$ python3 -q
>>> import numpy as np
>>> np.set_printoptions(precision=2, suppress=True, linewidth=160)
>>> W0 = np.array([[1.0, 0.5, 0.25], [0.5, 1.0, 0.5], [0.25, 0.5, 1.0]])
>>> evals, vecs = np.linalg.eigh(W0)
>>> x = np.array([1, 1, 1])
>>> round(float(x @ W0 @ x / (x @ x)), 2), np.round(evals[0], 2), round(float(evals[-1]), 2)
(1.83, np.float64(0.41), 1.84)
>>> x @ W0 @ x
np.float64(5.5)
>>> (np.sign(vecs[:, -1].round(6)) == np.sign(vecs[0, -1].round(6))).astype(int)
array([1, 1, 1])
>>> vecs * np.sqrt(evals) @ vecs.T
array([[0.96, 0.25, 0.1 ],
       [0.25, 0.94, 0.25],
       [0.1 , 0.25, 0.96]])
>>> vecs * np.maximum(evals, 0) @ vecs.T
array([[1.  , 0.5 , 0.25],
       [0.5 , 1.  , 0.5 ],
       [0.25, 0.5 , 1.  ]])
>>> x = np.ones(3)
>>> for _ in range(5):
...     x = W0 @ x
...     x /= np.linalg.norm(x)
...     print(round(x @ W0 @ x, 2))
... 
1.84
1.84
1.84
1.84
1.84
>>> round(np.linalg.eigvalsh(W0)[-1], 2)
np.float64(1.84)
>>> mat = np.load("sample19.npy")
>>> mat
array([[0, 0, 0, 0],
       [0, 0, 2, 0],
       [0, 0, 0, 1],
       [0, 0, 0, 0]])
>>> other = np.array([[0, 0], [3, 2], [3, 1], [0, 1]])
>>> np.linalg.matrix_rank(np.vstack([mat, other.T]))
np.int64(3)
>>> np.einsum("ij->j", mat)
array([0, 0, 2, 1])
>>> other @ mat
Traceback (most recent call last):
  File "<python-input-18>", line 1, in <module>
    other @ mat
    ~~~~~~^~~~~
ValueError: matmul: Input operand 1 has a mismatch in its core dimension 0, with gufunc signature (n?,k),(k,m?)->(n?,m?) (size 4 is different from 2)
>>> np.einsum("ik,kj->ij", mat, other)
array([[0, 0],
       [6, 2],
       [0, 1],
       [0, 0]])
>>> np.allclose(mat[:-1].T @ np.linalg.lstsq(mat[:-1].T, mat[-1])[0], mat[-1])
True
>>> round(float(np.trace(np.linalg.pinv(mat) @ mat)), 2)
2.0
>>> np.abs(np.diag(np.linalg.qr(mat)[1])) > 1e-9
array([False, False, False, False])
>>> np.linalg.lstsq(mat[:-1].T, mat[-1])[2]
np.int32(2)
>>> np.linalg.matrix_power(mat - np.diag(np.diag(mat)), 4)
array([[0, 0, 0, 0],
       [0, 0, 0, 0],
       [0, 0, 0, 0],
       [0, 0, 0, 0]])
>>> np.linalg.matrix_rank(mat - mat[0, 0] * np.eye(4))
np.int64(2)
>>> rank = np.linalg.matrix_rank(mat)
>>> rank
np.int64(2)
>>> N = np.linalg.svd(mat)[2][rank:].T
>>> [int(np.linalg.matrix_rank(mat[:i])) for i in range(1, len(mat) + 1)]
[0, 1, 2, 2]
>>> [int(np.linalg.matrix_rank(np.delete(mat, i, axis=0))) for i in range(4)]
[2, 1, 1, 2]
>>> np.linalg.matrix_rank(mat.T @ mat), np.linalg.matrix_rank(mat @ mat.T)
(np.int64(2), np.int64(2))
>>> np.allclose(mat @ N, 0)
True
>>> np.round(np.linalg.det(mat[::-1]), 2)
np.float64(0.0)
>>> round(np.linalg.det(2 * mat), 2), round(np.linalg.det(mat), 2)
(np.float64(0.0), np.float64(0.0))
>>> np.linalg.eigvals(mat)
array([0., 0., 0., 0.])
>>> np.kron(np.eye(2, dtype=int), mat)
array([[0, 0, 0, 0, 0, 0, 0, 0],
       [0, 0, 2, 0, 0, 0, 0, 0],
       [0, 0, 0, 1, 0, 0, 0, 0],
       [0, 0, 0, 0, 0, 0, 0, 0],
       [0, 0, 0, 0, 0, 0, 0, 0],
       [0, 0, 0, 0, 0, 0, 2, 0],
       [0, 0, 0, 0, 0, 0, 0, 1],
       [0, 0, 0, 0, 0, 0, 0, 0]])
>>> round(float(np.linalg.eigvals(mat).sum().real), 2)
0.0
>>> M = np.array([[-12, 0, -6], [-8, 0, -4], [0, 0, 0]])
>>> U, sigma, vt = np.linalg.svd(M)
>>> np.argmax(sigma[:-1] / (sigma[1:] + 1e-6)) + 1
np.int64(1)
>>> other = U[:, :1] @ np.diag(sigma[:1]) @ vt[:1]
>>> np.linalg.matrix_rank(M, rtol=0.05)
np.int64(1)
